>>> import numpy as np
>>> from numpy import linalg as LA
>>> np.set_printoptions(precision=2, suppress=True, linewidth=120, legacy="1.25")
>>> tidy = lambda a: np.round(a, 2) + 0
>>> A = np.load("run18.npy")
>>> A
array([[ 2, -1],
       [ 0,  0]])
>>> tidy(np.sort(LA.eigvals(A)))
array([0., 2.])
>>> print(LA.matrix_rank(A - A[0, 0] * np.eye(2)))
1
>>> LA.matrix_rank(A, rtol=0.1)
1
>>> np.argsort(-LA.norm(A, axis=0).round(6), kind="stable")[:3]
array([0, 1])
>>> [round(float(x), 2) for x in LA.svd(A, compute_uv=False)[:3]]
[2.24, 0.0]
>>> U, s, vt = LA.svd(A)
>>> np.argmax(s[:-1] / (s[1:] + 1e-6)) + 1
1
>>> out = U[:, :1] @ np.diag(s[:1]) @ vt[:1]
>>> LA.matrix_rank(out)
1
>>> out
array([[ 2., -1.],
       [ 0.,  0.]])
>>> tidy(LA.norm(A - out) / LA.norm(A))
0.0
>>> out = np.array([[3, -4, 5], [0, 0, 1]])
>>> cent = np.kron(out, A)
>>> cent
array([[ 6, -3, -8,  4, 10, -5],
       [ 0,  0,  0,  0,  0,  0],
       [ 0,  0,  0,  0,  2, -1],
       [ 0,  0,  0,  0,  0,  0]])
>>> tidy(LA.norm(cent, 2)), tidy(LA.norm(out, 2) * LA.norm(A, 2))
(15.89, 15.89)
>>> LA.matrix_rank(cent)
2
>>> cent = np.array([[-2, 2, 3], [-3, 1, -2], [2, -2, -2]])
>>> rng = np.random.default_rng(8327)
>>> M = (rng.random((17, 3)) < 0.25) @ cent
>>> M
array([[-5,  3,  1],
       [-1, -1, -4],
       [ 0,  0,  0],
       [ 0,  0,  0],
       [-5,  3,  1],
       [-1, -1, -4],
       [ 0,  0,  0],
       [-2,  2,  3],
       [ 0,  0,  0],
       [ 2, -2, -2],
       [-3,  1, -2],
       [ 2, -2, -2],
       [-2,  2,  3],
       [-2,  2,  3],
       [-3,  1, -2],
       [-1, -1, -4],
       [ 0,  0,  0]])
>>> # rows 2 and 3 are equal
>>> cen = (M - M.mean(axis=0)) / M.std(axis=0)
>>> tidy(cen.std(axis=0))
array([1., 1., 1.])
>>> c = LA.lstsq(np.delete(cen, 2, axis=1), cen[:, 2])[0]
>>> print(np.abs(c).argmax())
1
>>> print(tidy(c))
[1.35 1.91]
